$ ipython --no-banner

In [1]: import numpy as np

In [2]: import numpy.linalg as la

In [3]: np.set_printoptions(precision=3, suppress=True, linewidth=140, legacy="1.25")

In [4]: basis = np.array([[-1, 2, 2], [1, 1, -1], [-3, 1, 2]])

In [5]: rng = np.random.default_rng(2552)

In [6]: data = (rng.random((20, 3)) < 0.25) @ basis

In [7]: data
Out[7]: 
array([[-1,  2,  2],
       [-1,  2,  2],
       [ 0,  0,  0],
       [ 0,  3,  1],
       [-3,  1,  2],
       [ 0,  0,  0],
       [-1,  2,  2],
       [ 0,  0,  0],
       [-3,  4,  3],
       [ 1,  1, -1],
       [ 0,  0,  0],
       [ 0,  0,  0],
       [-2,  2,  1],
       [-3,  4,  3],
       [ 0,  0,  0],
       [ 0,  0,  0],
       [ 0,  0,  0],
       [ 0,  0,  0],
       [ 0,  0,  0],
       [ 1,  1, -1]])

In [8]: x = np.array([-2, -5, -3])

In [9]: target = data @ x

In [10]: la.lstsq(data, target)[0]
Out[10]: array([-2., -5., -3.])

In [11]: target = target + 0.05 * rng.normal(size=20)

In [12]: target
Out[12]: 
array([-13.998, -14.002,  -0.031, -17.931,  -5.108,   0.044, -13.985,  -0.016, -22.957,  -4.067,  -0.039,   0.041,  -9.026, -23.083,
        -0.043,   0.022,   0.071,  -0.018,   0.03 ,  -3.938])

In [13]: c, *_ = la.lstsq(data, target)

In [14]: print(c)
[-1.958 -4.992 -2.977]

In [15]: np.round(data.T @ (target - data @ c), 3) + 0
Out[15]: array([0., 0., 0.])

In [16]: round(float(la.norm(target - data @ c)), 3)
Out[16]: 0.19

In [17]: [round(float(la.norm(la.solve(data.T @ data + lam * np.eye(3), data.T @ target))), 2) for lam in (0, 1, 10, 100)]
Out[17]: [6.13, 5.65, 4.3, 2.22]

In [18]: Xs = (data - data.mean(axis=0)) / data.std(axis=0)

In [19]: Xs.std(axis=0)
Out[19]: array([1., 1., 1.])

In [20]: c = la.lstsq(np.delete(Xs, 2, axis=1), Xs[:, 2])[0]

In [21]: print(c)
[-0.652  0.363]

In [22]: print(round(float(la.norm(data)), 3))
11.576

In [23]: data.sum(axis=1)
Out[23]: array([3, 3, 0, 4, 0, 0, 3, 0, 4, 1, 0, 0, 1, 4, 0, 0, 0, 0, 0, 1])

In [24]: data - data[0]
Out[24]: 
array([[ 0,  0,  0],
       [ 0,  0,  0],
       [ 1, -2, -2],
       [ 1,  1, -1],
       [-2, -1,  0],
       [ 1, -2, -2],
       [ 0,  0,  0],
       [ 1, -2, -2],
       [-2,  2,  1],
       [ 2, -1, -3],
       [ 1, -2, -2],
       [ 1, -2, -2],
       [-1,  0, -1],
       [-2,  2,  1],
       [ 1, -2, -2],
       [ 1, -2, -2],
       [ 1, -2, -2],
       [ 1, -2, -2],
       [ 1, -2, -2],
       [ 2, -1, -3]])

In [25]: def softmax(z):
    ...:     e = np.exp(z - z.max(axis=-1, keepdims=True))
    ...:     return e / e.sum(axis=-1, keepdims=True)
    ...: 

In [26]: softmax(data[7] + 3)
Out[26]: array([0.333, 0.333, 0.333])

In [27]: softmax(10 * data[7])
Out[27]: array([0.333, 0.333, 0.333])

In [28]: scores = data @ data.T / np.sqrt(3)

In [29]: softmax(scores)[7] @ data
Out[29]: array([-0.6,  1.1,  0.7])
